$ ipython --no-banner

In [1]: import numpy as np

In [2]: np.set_printoptions(precision=1, suppress=True, linewidth=140)

In [3]: M2 = np.array([[-2]])

In [4]: W2 = np.array([[1, 0], [1, 0]])

In [5]: mat = np.block([[M2, np.zeros((1, 2))], [np.zeros((2, 1)), W2]])

In [6]: mat
Out[6]: 
array([[-2.,  0.,  0.],
       [ 0.,  1.,  0.],
       [ 0.,  1.,  0.]])

In [7]: # splits into 2 blocks

In [8]: np.einsum("ii->", mat)
Out[8]: np.float64(-1.0)

In [9]: round(np.linalg.det(mat[::-1]), 1)
Out[9]: np.float64(0.0)

In [10]: round(np.linalg.det(mat.T), 1)
Out[10]: np.float64(0.0)

In [11]: print(np.kron(np.eye(2, dtype=int), mat))
[[-2.  0.  0. -0.  0.  0.]
 [ 0.  1.  0.  0.  0.  0.]
 [ 0.  1.  0.  0.  0.  0.]
 [-0.  0.  0. -2.  0.  0.]
 [ 0.  0.  0.  0.  1.  0.]
 [ 0.  0.  0.  0.  1.  0.]]

In [12]: np.linalg.eigvals(mat)
Out[12]: array([ 0., -2.,  1.])

In [13]: np.round(np.linalg.det(2 * mat), 1), round(np.linalg.det(mat), 1)
Out[13]: (np.float64(0.0), np.float64(0.0))

In [14]: np.einsum("ij,ji->", mat, mat)
Out[14]: np.float64(5.0)

In [15]: np.poly(mat)
Out[15]: array([ 1.,  1., -2.,  0.])

In [16]: theta = np.radians(60)

In [17]: R = np.eye(3)

In [18]: R[1, 1] = R[0, 0] = np.cos(theta)

In [19]: R[1, 0], R[0, 1] = -np.sin(theta), np.sin(theta)

In [20]: R
Out[20]: 
array([[ 0.5,  0.9,  0. ],
       [-0.9,  0.5,  0. ],
       [ 0. ,  0. ,  1. ]])

In [21]: M2 = mat @ R.T

In [22]: np.linalg.svd(mat, compute_uv=False), np.linalg.svd(M2, compute_uv=False)
Out[22]: (array([2. , 1.4, 0. ]), array([2. , 1.4, 0. ]))

In [23]: print(np.abs(M2 - mat).max(axis=0))
[1.  1.7 0. ]

In [24]: np.allclose(mat @ mat.T, M2 @ M2.T)
Out[24]: True

In [25]: print(np.allclose(np.linalg.norm(mat, axis=1), np.linalg.norm(M2, axis=1)))
True

In [26]: data = np.array([[4, -4], [2, -2]])

In [27]: # looks like rank 1

In [28]: round(float(np.linalg.det(data[::-1])), 1)
Out[28]: 0.0

In [29]: np.poly(data)
Out[29]: array([ 1., -2.,  0.])

In [30]: print(np.einsum("ij,ji->", data, data))
4

In [31]: round(np.linalg.det(data.T), 1)
Out[31]: np.float64(0.0)

In [32]: round(float(np.linalg.det(2 * data)), 1), round(np.linalg.det(data), 1)
Out[32]: (0.0, np.float64(0.0))

In [33]: np.kron(np.eye(2, dtype=int), data)
Out[33]: 
array([[ 4, -4,  0,  0],
       [ 2, -2,  0,  0],
       [ 0,  0,  4, -4],
       [ 0,  0,  2, -2]])

In [34]: rng = np.random.default_rng(6386)

In [35]: z = rng.permutation(2)

In [36]: z
Out[36]: array([0, 1])

In [37]: M2 = data[z][:, z]

In [38]: np.trace(M2)
Out[38]: np.int64(2)

In [39]: np.diag(M2)
Out[39]: array([ 4, -2])

In [40]: round(float(np.linalg.det(M2)), 1), np.round(np.linalg.det(data[z]), 1)
Out[40]: (0.0, np.float64(0.0))

In [41]: M2
Out[41]: 
array([[ 4, -4],
       [ 2, -2]])

In [42]: np.allclose(M2, data)
Out[42]: True

In [43]: np.linalg.lstsq(M2[:-1].T, M2[-1])[2]
Out[43]: np.int32(1)

In [44]: np.unique(M2.round(6), axis=0).shape
Out[44]: (2, 2)

In [45]: print(np.round(np.trace(np.linalg.pinv(M2) @ M2), 1))
1.0

In [46]: np.abs(np.diag(np.linalg.qr(M2)[1])) > 1e-9
Out[46]: array([ True, False])

In [47]: [round(float(x), 1) for x in np.linalg.svd(data, compute_uv=False)[:3]]
Out[47]: [6.3, 0.0]

In [48]: np.linalg.cond(data) > 100
Out[48]: np.True_

In [49]: K = np.load("out17.npy")

In [50]: K
Out[50]: 
array([[-0.7,  0.6,  1. ,  2.3, -0.7],
       [ 1.5, -0.2, -1.4, -0.4, -0.2],
       [-0.5,  1.8, -0.2, -0.1, -0.2]])

In [51]: M2 = K + rng.integers(-2, 3, (3, 1)) @ rng.integers(-2, 3, (1, 5))

In [52]: M2
Out[52]: 
array([[-2.7, -0.4,  3. ,  0.3, -2.7],
       [ 3.5,  0.8, -3.4,  1.6,  1.8],
       [-2.5,  0.8,  1.8, -2.1, -2.2]])

In [53]: np.abs(M2 - K).sum(axis=1)
Out[53]: array([9., 9., 9.])

In [54]: np.linalg.matrix_rank(M2 - K, tol=1e-8)
Out[54]: np.int64(1)

In [55]: M2 - K
Out[55]: 
array([[-2., -1.,  2., -2., -2.],
       [ 2.,  1., -2.,  2.,  2.],
       [-2., -1.,  2., -2., -2.]])

In [56]: w1 = np.array([[-1, 3, 2, 0, 3, 0],
    ...:     [-1, 0, 3, 3, -3, -3],
    ...:     [-3, -2, 0, 1, 2, 0],
    ...:     [-2, -2, -3, -1, 3, -3],
    ...:     [-3, -2, 2, 3, -3, -2]])

In [57]: c = np.array([-1, 0, 2, -1, 3, 0])

In [58]: hid = np.maximum(K @ w1 + c, 0)

In [59]: (hid > 0).astype(int)
Out[59]: 
array([[0, 0, 0, 0, 1, 0],
       [1, 1, 1, 0, 1, 1],
       [0, 0, 1, 1, 0, 0]])

In [60]: print((hid > 0).mean(axis=0))
[0.3 0.3 0.7 0.3 0.7 0.3]

In [61]: print(hid)
[[ 0.   0.   0.   0.  10.1  0. ]
 [ 3.3  8.5  5.2  0.   4.7  2.2]
 [ 0.   0.   6.3  3.7  0.   0. ]]

In [62]: W2 = np.array([[1, 0], [0, 0], [2, 1], [0, 0], [2, 2], [3, 2]])

In [63]: hid @ W2
Out[63]: 
array([[20.2, 20.2],
       [29.7, 19. ],
       [12.6,  6.3]])

In [64]: (hid @ W2).round(6).argmax(axis=1)
Out[64]: array([0, 0, 0])

In [65]: def softmax(z):
    ...:     e = np.exp(z - z.max(axis=-1, keepdims=True))
    ...:     return e / e.sum(axis=-1, keepdims=True)
    ...: 

In [66]: print(np.round(softmax(10 * K[1]), 1) + 0)
[1. 0. 0. 0. 0.]

In [67]: np.round(softmax(K[1]), 1) + 0
Out[67]: array([0.6, 0.1, 0. , 0.1, 0.1])

In [68]: np.round(softmax(K[1] + 5), 1) + 0
Out[68]: array([0.6, 0.1, 0. , 0.1, 0.1])

In [69]: att = K @ K.T / np.sqrt(5)

In [70]: np.round(softmax(att)[1] @ K, 1) + 0
Out[70]: array([ 1.3,  0. , -1.2, -0.3, -0.2])

In [71]: np.round(softmax(att), 1) + 0
Out[71]: 
array([[0.9, 0. , 0.1],
       [0. , 0.9, 0.1],
       [0.2, 0.1, 0.7]])
